$ ipython --no-banner

In [1]: import numpy as np

In [2]: np.set_printoptions(suppress=True, linewidth=160)

In [3]: q, _ = np.linalg.qr(np.array([[-0.3, -0.9, 1.9, -0.1],
   ...:     [1.0, -1.7, 1.1, 0.4],
   ...:     [0.2, 0.6, -0.4, 0.3],
   ...:     [-0.5, -0.3, -0.5, -3.4],
   ...:     [1.2, 1.0, 2.3, 0.6]]))

In [4]: arr = q @ q.T

In [5]: print(arr.round(3))
[[ 0.902 -0.026 -0.292 -0.019  0.038]
 [-0.026  0.993 -0.078 -0.005  0.01 ]
 [-0.292 -0.078  0.123 -0.058  0.114]
 [-0.019 -0.005 -0.058  0.996  0.007]
 [ 0.038  0.01   0.114  0.007  0.985]]

In [6]: A2 = np.array([[-6, 0], [7, 9]])

In [7]: cent = np.kron(A2, arr)

In [8]: print(np.round(np.linalg.norm(cent, 2), 3), round(float(np.linalg.norm(A2, 2) * np.linalg.norm(arr, 2)), 3))
12.084 12.084

In [9]: print(np.linalg.matrix_rank(cent))
8

In [10]: rk = np.linalg.matrix_rank(arr)

In [11]: print(rk)
4

In [12]: null = np.linalg.svd(arr)[2][rk:].T

In [13]: print(np.round(null[:, 0] / null[np.abs(null[:, 0]).round(6).argmax(), 0], 3))
[ 0.333  0.089  1.     0.066 -0.13 ]

In [14]: print(np.linalg.matrix_rank(arr.T @ arr), np.linalg.matrix_rank(arr @ arr.T))
4 4

In [15]: print([int(np.linalg.matrix_rank(arr[:, :j + 1])) for j in range(5)])
[1, 2, 3, 4, 4]

In [16]: print(np.round(arr @ null, 3) + 0)
[[0.]
 [0.]
 [0.]
 [0.]
 [0.]]

In [17]: print([int(np.linalg.matrix_rank(arr[:i])) for i in range(1, len(arr) + 1)])
[1, 2, 3, 4, 4]

In [18]: print(null.shape)
(5, 1)

In [19]: print(np.round(null @ null.T, 3))
[[ 0.098  0.026  0.292  0.019 -0.038]
 [ 0.026  0.007  0.078  0.005 -0.01 ]
 [ 0.292  0.078  0.877  0.058 -0.114]
 [ 0.019  0.005  0.058  0.004 -0.007]
 [-0.038 -0.01  -0.114 -0.007  0.015]]
